% python3 -q
>>> import numpy as np
>>> from numpy import linalg as LA
>>> np.set_printoptions(precision=3, suppress=True, linewidth=200, floatmode="fixed")
>>> X = np.loadtxt("out19.csv", delimiter=",")
>>> X
array([[0.410, 0.082, 0.246, 0.410, 0.082],
       [0.082, 0.016, 0.049, 0.082, 0.016],
       [0.246, 0.049, 0.148, 0.246, 0.049],
       [0.410, 0.082, 0.246, 0.410, 0.082],
       [0.082, 0.016, 0.049, 0.082, 0.016]])
>>> x0 = np.array([-1, 0, -2, 0, -2])
>>> np.eye(5) - X
array([[ 0.590, -0.082, -0.246, -0.410, -0.082],
       [-0.082,  0.984, -0.049, -0.082, -0.016],
       [-0.246, -0.049,  0.852, -0.246, -0.049],
       [-0.410, -0.082, -0.246,  0.590, -0.082],
       [-0.082, -0.016, -0.049, -0.082,  0.984]])
>>> X @ x0
array([-1.066, -0.213, -0.639, -1.066, -0.213])
>>> round((x0 - X @ x0) @ (X @ x0), 3)
np.float64(-0.0)
>>> A = np.load("test5.npy")
>>> print(A)
[[ 18  -6 -27  12]
 [-21   7   9   1]
 [-24   8  27 -10]
 [-24   8   9   2]
 [-24   8 -27  26]
 [  6  -2   3  -4]]
>>> print(np.abs(np.diag(LA.qr(A)[1])) > 1e-9)
[ True False  True False]
>>> LA.lstsq(A[:-1].T, A[-1])[2]
np.int32(2)
>>> round(float(np.trace(LA.pinv(A) @ A)), 3)
2.0
>>> r = LA.matrix_rank(A)
>>> print(r)
2
>>> ns = LA.svd(A)[2][r:].T
>>> [int(LA.matrix_rank(np.delete(A, i, axis=0))) for i in range(6)]
[2, 2, 2, 2, 2, 2]
>>> ns.shape
(4, 2)
>>> B = np.array([[-1, 2], [-1, 2], [2, -2], [-2, -1]])
>>> print(np.vstack([A, B.T]).shape)
(8, 4)
>>> print(A @ B)
[[-90  66]
 [ 30 -47]
 [ 90 -76]
 [ 30 -52]
 [-90  -4]
 [ 10   6]]
>>> LA.matrix_rank(A @ B)
np.int64(2)
>>> print(np.einsum("ij->j", A))
[-69  23  -6  27]
>>> print(LA.matrix_rank(np.vstack([A, B.T])))
4
>>> Uu, s, Vt = LA.svd(A)
>>> evecs = Vt[:(s > 1e-8).sum()]
>>> rng = np.random.default_rng(8843)
>>> x0 = A[2] + 5 * A[0] + rng.integers(2) * np.eye(4)[0]
>>> print(x0)
[  66.000  -22.000 -108.000   50.000]
>>> round(float(LA.norm(x0 - evecs.T @ evecs @ x0)), 3)
0.0
>>> np.diag(evecs.T @ evecs)
array([0.842, 0.094, 0.712, 0.353])
>>> print(evecs.T @ evecs)
[[ 0.842 -0.281 -0.129 -0.194]
 [-0.281  0.094  0.043  0.065]
 [-0.129  0.043  0.712 -0.432]
 [-0.194  0.065 -0.432  0.353]]
>>> B = A[0, 0] * A[1:] - np.outer(A[1:, 0], A[0])
>>> B
array([[    0,     0,  -405,   270],
       [    0,     0,  -162,   108],
       [    0,     0,  -486,   324],
       [    0,     0, -1134,   756],
       [    0,     0,   216,  -144]])
>>> np.flatnonzero(~B.round(6).any(axis=1))
array([], dtype=int64)
>>> LA.matrix_rank(B), LA.matrix_rank(A)
(np.int64(1), np.int64(2))
>>> M = np.load("data.npy")
>>> M
array([[-2.000,  1.000,  1.000,  1.000,  1.000,  1.000],
       [ 1.000, -2.000,  1.000,  1.000,  1.000,  1.000],
       [ 1.000,  1.000, -2.000,  1.000,  1.000,  1.000],
       [ 1.000,  1.000,  1.000, -2.000,  1.000,  1.000],
       [ 1.000,  1.000,  1.000,  1.000, -2.000,  1.000],
       [ 1.000,  1.000,  1.000,  1.000,  1.000, -2.000]])
>>> vals, evecs = LA.eigh(M)
>>> x0 = np.array([0, -1, 0, 2, 2, 0])
>>> LA.eigvalsh(M[1:, 1:])
array([-3.000, -3.000, -3.000, -3.000,  2.000])
>>> (np.sign(evecs[:, -1].round(6)) == np.sign(evecs[0, -1].round(6))).astype(int)
array([1, 1, 1, 1, 1, 1])
>>> x0 @ M @ x0 / (x0 @ x0), vals[0], vals[-1]
(np.float64(-2.0), np.float64(-3.0), np.float64(3.0))
>>> np.round(evecs * np.abs(vals) @ evecs.T, 3) + 0
array([[3.000, 0.000, 0.000, 0.000, 0.000, 0.000],
       [0.000, 3.000, 0.000, 0.000, 0.000, 0.000],
       [0.000, 0.000, 3.000, 0.000, 0.000, 0.000],
       [0.000, 0.000, 0.000, 3.000, 0.000, 0.000],
       [0.000, 0.000, 0.000, 0.000, 3.000, 0.000],
       [0.000, 0.000, 0.000, 0.000, 0.000, 3.000]])
>>> evecs * np.maximum(vals, 0) @ evecs.T
array([[0.500, 0.500, 0.500, 0.500, 0.500, 0.500],
       [0.500, 0.500, 0.500, 0.500, 0.500, 0.500],
       [0.500, 0.500, 0.500, 0.500, 0.500, 0.500],
       [0.500, 0.500, 0.500, 0.500, 0.500, 0.500],
       [0.500, 0.500, 0.500, 0.500, 0.500, 0.500],
       [0.500, 0.500, 0.500, 0.500, 0.500, 0.500]])
>>> print(M @ np.ones(6))
[3.000 3.000 3.000 3.000 3.000 3.000]
>>> print((M @ M)[0])
[9.000 0.000 0.000 0.000 0.000 0.000]
>>> np.fft.fft(M[0])
array([ 3.000+0.000j, -3.000+0.000j, -3.000+0.000j, -3.000+0.000j, -3.000+0.000j, -3.000+0.000j])
>>> M @ (-1.0) ** np.arange(6)
array([-3.000,  3.000, -3.000,  3.000, -3.000,  3.000])
>>> W0 = np.load("block11.npy")
>>> W0
array([[0, 0, 1, 1, 0, 0],
       [0, 0, 0, 0, 1, 1],
       [1, 0, 0, 1, 0, 0],
       [1, 0, 1, 0, 0, 0],
       [0, 1, 0, 0, 0, 1],
       [0, 1, 0, 0, 1, 0]])
>>> W0 @ W0
array([[2, 0, 1, 1, 0, 0],
       [0, 2, 0, 0, 1, 1],
       [1, 0, 2, 1, 0, 0],
       [1, 0, 1, 2, 0, 0],
       [0, 1, 0, 0, 2, 1],
       [0, 1, 0, 0, 1, 2]])
>>> print(np.argwhere(np.triu(W0)))
[[0 2]
 [0 3]
 [1 4]
 [1 5]
 [2 3]
 [4 5]]
>>> L = np.diag(W0.sum(axis=1)) - W0
>>> np.round(LA.eigvalsh(L), 3) + 0
array([0.000, 0.000, 3.000, 3.000, 3.000, 3.000])
>>> print((LA.eigvalsh(L) < 1e-8).sum())
2
>>> L @ np.ones(6)
array([0.000, 0.000, 0.000, 0.000, 0.000, 0.000])
>>> LA.matrix_rank(L)
np.int64(4)
>>> round(LA.det(L[1:, 1:]))
0
>>> L
array([[ 2,  0, -1, -1,  0,  0],
       [ 0,  2,  0,  0, -1, -1],
       [-1,  0,  2, -1,  0,  0],
       [-1,  0, -1,  2,  0,  0],
       [ 0, -1,  0,  0,  2, -1],
       [ 0, -1,  0,  0, -1,  2]])
>>> Uu, s, Vt = LA.svd(L)
>>> print(s.round(3) + 0)
[3.000 3.000 3.000 3.000 0.000 0.000]
>>> B = Uu[:, :4] @ np.diag(s[:4]) @ Vt[:4]
>>> print(round(float(LA.norm(L - B) / LA.norm(L)), 3))
0.0
>>> E = np.array([[5, 5, -2, 0, 1],
...     [5, 5, -2, 0, 1],
...     [-2, -2, 2, 1, 0],
...     [0, 0, 1, 5, -3],
...     [1, 1, 0, -3, 3]])
>>> E
array([[ 5,  5, -2,  0,  1],
       [ 5,  5, -2,  0,  1],
       [-2, -2,  2,  1,  0],
       [ 0,  0,  1,  5, -3],
       [ 1,  1,  0, -3,  3]])
>>> ang = np.radians(15)
>>> Rm = np.eye(5)
>>> Rm[3, 3] = Rm[2, 2] = np.cos(ang)
>>> Rm[3, 2], Rm[2, 3] = -np.sin(ang), np.sin(ang)
>>> Rm
array([[ 1.000,  0.000,  0.000,  0.000,  0.000],
       [ 0.000,  1.000,  0.000,  0.000,  0.000],
       [ 0.000,  0.000,  0.966,  0.259,  0.000],
       [ 0.000,  0.000, -0.259,  0.966,  0.000],
       [ 0.000,  0.000,  0.000,  0.000,  1.000]])
>>> B = E @ Rm.T
>>> np.round(LA.svd(E, compute_uv=False), 3) + 0, np.round(LA.svd(B, compute_uv=False), 3) + 0
(array([11.242,  6.955,  1.803,  0.000,  0.000]), array([11.242,  6.955,  1.803,  0.000,  0.000]))
>>> np.allclose(LA.norm(E, axis=1), LA.norm(B, axis=1))
True
>>> np.abs(B - E).max(axis=0)
array([0.000, 0.000, 1.260, 0.552, 0.000])
>>> K = np.loadtxt("case2.csv", delimiter=",")
>>> K
array([[  8.000,   0.000,   0.000,   6.000,  -6.000],
       [  0.000,  18.000, -12.000,   3.000,  -9.000],
       [  0.000, -12.000,   8.000,  -2.000,   6.000],
       [  6.000,   3.000,  -2.000,   5.000,  -6.000],
       [ -6.000,  -9.000,   6.000,  -6.000,   9.000]])
>>> print(np.allclose(K[:-1].T @ LA.lstsq(K[:-1].T, K[-1])[0], K[-1]))
True
>>> np.round(K @ LA.pinv(K) @ K, 3) + 0
array([[  8.000,   0.000,   0.000,   6.000,  -6.000],
       [  0.000,  18.000, -12.000,   3.000,  -9.000],
       [  0.000, -12.000,   8.000,  -2.000,   6.000],
       [  6.000,   3.000,  -2.000,   5.000,  -6.000],
       [ -6.000,  -9.000,   6.000,  -6.000,   9.000]])
>>> LA.lstsq(K[:-1].T, K[-1])[2]
np.int32(2)
>>> np.abs(np.diag(LA.qr(K)[1])) > 1e-9
array([ True,  True, False, False, False])
>>> Uu, s, Vt = LA.svd(K, full_matrices=False)
>>> (s > 1e-8).sum()
np.int64(2)
>>> np.round(Vt @ Vt.T, 3) + 0
array([[1.000, 0.000, 0.000, 0.000, 0.000],
       [0.000, 1.000, 0.000, 0.000, 0.000],
       [0.000, 0.000, 1.000, 0.000, 0.000],
       [0.000, 0.000, 0.000, 1.000, 0.000],
       [0.000, 0.000, 0.000, 0.000, 1.000]])
>>> Uu.shape, s.shape, Vt.shape
((5, 5), (5,), (5, 5))
>>> print(np.abs(Vt[0]))
[0.170 0.690 0.460 0.243 0.473]
>>> s.round(3) + 0
array([33.220, 14.780,  0.000,  0.000,  0.000])
>>> np.round(s / s[0], 3) + 0
array([1.000, 0.445, 0.000, 0.000, 0.000])
>>> B = np.array([[7, 6, -9, -9, -8],
...     [9, -9, 5, 5, 6],
...     [6, -6, 6, 9, 7],
...     [6, -7, -2, 2, -9],
...     [7, 8, -4, -5, 1]])
>>> data = B + B.T
>>> data
array([[ 14,  15,  -3,  -3,  -1],
       [ 15, -18,  -1,  -2,  14],
       [ -3,  -1,  12,   7,   3],
       [ -3,  -2,   7,   4, -14],
       [ -1,  14,   3, -14,   2]])
>>> vals, evecs = LA.eig(data)
>>> np.sort(LA.eigvals(LA.inv(data)))
array([-0.109, -0.033,  0.038,  0.069,  0.077])
>>> np.sort(LA.eigvals(data.T))
array([-30.531,  -9.146,  13.016,  14.410,  26.251])
>>> np.round(data @ evecs[:, 0] - vals[0] * evecs[:, 0], 3) + 0
array([0.000, 0.000, 0.000, 0.000, 0.000])
>>> x0 = np.array([3, -1, -1, -3, -3])
>>> data @ (2 * x0)
array([  84,   56, -100,   32,   32])
>>> m1 = np.load("run8.npy")
>>> m1
array([[ 53.974, -21.130, -23.488],
       [ 32.823, -12.393, -17.382],
       [ 29.102, -10.936, -16.121],
       [ 28.207, -10.589, -15.806],
       [ 27.151, -10.183, -15.429],
       [ 23.974,  -8.976, -14.253],
       [ 23.648,  -8.853, -14.129],
       [ 16.716,  -6.316, -11.276],
       [ 12.251,  -4.759,  -9.173],
       [  7.586,  -3.205,  -6.628],
       [  2.182,  -1.440,  -2.789],
       [  1.391,  -1.144,  -2.038],
       [  1.208,  -1.068,  -1.847],
       [  0.126,  -0.386,  -0.410],
       [  0.201,   0.688,   0.115],
       [  0.238,   0.767,   0.097],
       [  0.546,   1.388,  -0.180],
       [  0.770,   1.852,  -0.481],
       [  1.970,   6.901,  -4.968],
       [ -1.022,  22.202, -18.811]])
>>> cent = m1[[11, 18]].astype(float)
>>> for _ in range(5):
...     z = LA.norm(m1[:, None] - cent, axis=-1).argmin(axis=1)
...     cent = np.array([m1[z == j].mean(axis=0) for j in range(2)])
... 
>>> z
array([0, 0, 0, 0, 0, 0, 0, 0, 1, 1, 1, 1, 1, 1, 1, 1, 1, 1, 1, 1])
>>> print(np.abs(cent[1] - cent[0]).argmax())
0
>>> cent
array([[ 29.449, -11.172, -15.986],
       [  2.287,   1.816,  -3.926]])
>>> cent[1] - cent[0]
array([-27.162,  12.988,  12.059])
